$ ipython --no-banner

In [1]: import numpy as np

In [2]: import numpy.linalg as la

In [3]: np.set_printoptions(suppress=True, linewidth=160)

In [4]: def tidy(a):
   ...:     return np.round(a, 1) + 0
   ...: 

In [5]: Q, _ = la.qr(np.array([[0.4, 0.8],
   ...:     [-1.5, -0.6],
   ...:     [-1.1, -0.4],
   ...:     [-1.1, -0.2],
   ...:     [0.6, 0.5],
   ...:     [-0.1, 2.2],
   ...:     [-1.7, -1.0]]))

In [6]: W0 = Q @ Q.T

In [7]: tidy(W0)
Out[7]: 
array([[ 0.1, -0.1,  0. ,  0. ,  0.1,  0.2, -0.1],
       [-0.1,  0.3,  0.2,  0.2, -0.1,  0. ,  0.3],
       [ 0. ,  0.2,  0.2,  0.2, -0.1,  0.1,  0.2],
       [ 0. ,  0.2,  0.2,  0.2, -0.1,  0.1,  0.2],
       [ 0.1, -0.1, -0.1, -0.1,  0.1,  0.1, -0.1],
       [ 0.2,  0. ,  0.1,  0.1,  0.1,  0.9, -0.1],
       [-0.1,  0.3,  0.2,  0.2, -0.1, -0.1,  0.4]])

In [8]: # rank 2

In [9]: vec = np.array([2, 0, 0, -2, -4, -4, 2])

In [10]: tidy(np.trace(W0))
Out[10]: np.float64(2.0)

In [11]: tidy(la.eigvalsh(2 * W0 - np.eye(7)))
Out[11]: array([-1., -1., -1., -1., -1.,  1.,  1.])

In [12]: tidy(W0 @ W0 @ vec)
Out[12]: array([-1.2,  0.3,  0.2, -0.2, -0.6, -3.8,  0.9])

In [13]: tidy((vec - W0 @ vec) @ (W0 @ vec))
Out[13]: np.float64(0.0)

In [14]: la.cond(W0) > 100
Out[14]: np.True_

In [15]: [round(float(x), 1) for x in la.svd(W0, compute_uv=False)[:3]]
Out[15]: [1.0, 1.0, 0.0]

In [16]: np.argsort(-la.norm(W0, axis=0).round(6), kind="stable")[:3]
Out[16]: array([5, 6, 1])

In [17]: np.allclose(W0[:-1].T @ la.lstsq(W0[:-1].T, W0[-1])[0], W0[-1])
Out[17]: True

In [18]: np.unique(W0.round(6), axis=0).shape
Out[18]: (7, 7)

In [19]: left, sig, Vt = la.svd(W0)

In [20]: np.argmax(sig[:-1] / (sig[1:] + 1e-6)) + 1
Out[20]: np.int64(2)

In [21]: other = left[:, :2] @ np.diag(sig[:2]) @ Vt[:2]

In [22]: tidy(la.norm(W0 - other) / la.norm(W0))
Out[22]: np.float64(0.0)

In [23]: tidy(other)
Out[23]: 
array([[ 0.1, -0.1,  0. ,  0. ,  0.1,  0.2, -0.1],
       [-0.1,  0.3,  0.2,  0.2, -0.1,  0. ,  0.3],
       [ 0. ,  0.2,  0.2,  0.2, -0.1,  0.1,  0.2],
       [ 0. ,  0.2,  0.2,  0.2, -0.1,  0.1,  0.2],
       [ 0.1, -0.1, -0.1, -0.1,  0.1,  0.1, -0.1],
       [ 0.2,  0. ,  0.1,  0.1,  0.1,  0.9, -0.1],
       [-0.1,  0.3,  0.2,  0.2, -0.1, -0.1,  0.4]])

In [24]: la.matrix_rank(W0, rtol=0.05)
Out[24]: np.int64(2)

In [25]: K = np.load("a.npy")

In [26]: K
Out[26]: 
array([[0, 3, 2, 2, 6, 0, 2],
       [3, 4, 3, 2, 5, 3, 3],
       [2, 3, 2, 2, 2, 5, 3],
       [2, 2, 2, 4, 1, 4, 3],
       [6, 5, 2, 1, 2, 1, 2],
       [0, 3, 5, 4, 1, 4, 0],
       [2, 3, 3, 3, 2, 0, 4]])

In [27]: u = np.array([-1, -2, -2, 1, 3, 0, 3])

In [28]: other = K + np.outer(u, np.eye(7)[4])

In [29]: other
Out[29]: 
array([[0., 3., 2., 2., 5., 0., 2.],
       [3., 4., 3., 2., 3., 3., 3.],
       [2., 3., 2., 2., 0., 5., 3.],
       [2., 2., 2., 4., 2., 4., 3.],
       [6., 5., 2., 1., 5., 1., 2.],
       [0., 3., 5., 4., 1., 4., 0.],
       [2., 3., 3., 3., 5., 0., 4.]])

In [30]: data = np.load("block3.npy")

In [31]: data
Out[31]: 
array([[  8.4,  -8.1,   3.9,  -0.1,  10.9,   0.7],
       [-10.7,   9.1,  -3. ,   0.1, -14.3,  -3.5],
       [ 11.7,  -9.9,   2. ,   4.2,  -0.7,   9.8],
       [ -0.7,  -0.1,   1.7,  -0.2,   0.4,  -2.7],
       [ -8.2,   9. ,  -4.3,  -1.2,  -5.4,  -2.2],
       [ -4.6,   2.9,   1.2,  -4.5,   5.7,  -6.9],
       [ -9. ,   6.6,  -0.3,  -2.3,  -5.2,  -7.1],
       [-10.5,   9.4,  -3.8,  -1.7, -11.4,  -3.7],
       [ -9.5,   7.4,  -5.3,  -3.1, -12.6,  -0.2],
       [ -0.7,   0.4,   1.1,  -0.2,   3.1,  -2.7],
       [  7.2,  -6.6,   1.5,   3.3,   1.6,   5.1],
       [  4.6,  -2.7,   2.2,   1.4,   7.8,   0.8],
       [ 12.1, -12. ,   3.8,   3.5,   4.1,   6.9],
       [  7. ,  -5.9,   1.7,   1.4,   4.3,   4.3],
       [ -8. ,  10. ,  -3.7,   1.6,  -7.7,  -1.1],
       [ -0.9,   0.9,  -0.5,   2. ,  -8.4,   2.4],
       [  0.2,  -2. ,   1. ,  -1.8,   3.4,  -1.3],
       [-12.6,  11.6,  -3.5,  -2.7,  -6.1,  -5.7],
       [  5.3,  -6.5,   2.4,  -1.4,   9.6,   0.1],
       [  0.7,   0.6,  -2.8,   0.7,  -3.9,   4.8],
       [ 17.2, -14.8,   3.6,   5. ,   4.8,  11.6],
       [ -0.6,   1. ,   0.1,   1.9,  -1.2,  -0.7],
       [ -1.8,   0.9,  -3. ,   0.5, -11.6,   5. ],
       [  6.5,  -6.8,   3. ,  -2.3,  10. ,   1. ],
       [  7.3,  -5.1,  -0.6,   3.6,  -3.7,   7.7],
       [ -1.7,   3.2,   0. ,   0. ,   5.4,  -2.9],
       [ 11. ,  -8.9,   2.7,   2. ,   9.7,   5.5],
       [  3.3,  -2. ,  -0.4,   0.2,   1.9,   3.7],
       [ -2.3,   4. ,  -5. ,   0.6,  -7.8,   4.9],
       [ 11.4, -11.8,   4.1,   1.7,   5.7,   5.6],
       [ -1. ,   0.5,   0. ,  -0.7,   0.8,  -0.6],
       [  1.3,   0.1,  -2.3,  -0.8,   5.3,   2.3],
       [ 13.9, -13.8,   4.4,   2.9,   8.6,   6.6]])

In [32]: cen = data - data.mean(axis=0)

In [33]: left, sig, Vt = la.svd(cen, full_matrices=False)

In [34]: np.abs(left[:, 0]).argmax()
Out[34]: np.int64(20)

In [35]: tidy(Vt[0] * np.sign(Vt[0, np.abs(Vt[0]).argmax()]))
Out[35]: array([ 0.6, -0.6,  0.2,  0.1,  0.5,  0.3])

In [36]: (np.sign(left[:, 0]) == np.sign(left[0, 0])).astype(int)
Out[36]: array([1, 0, 1, 0, 0, 0, 0, 0, 0, 0, 1, 1, 1, 1, 0, 0, 1, 0, 1, 0, 1, 0, 0, 1, 1, 0, 1, 1, 0, 1, 0, 1, 1])
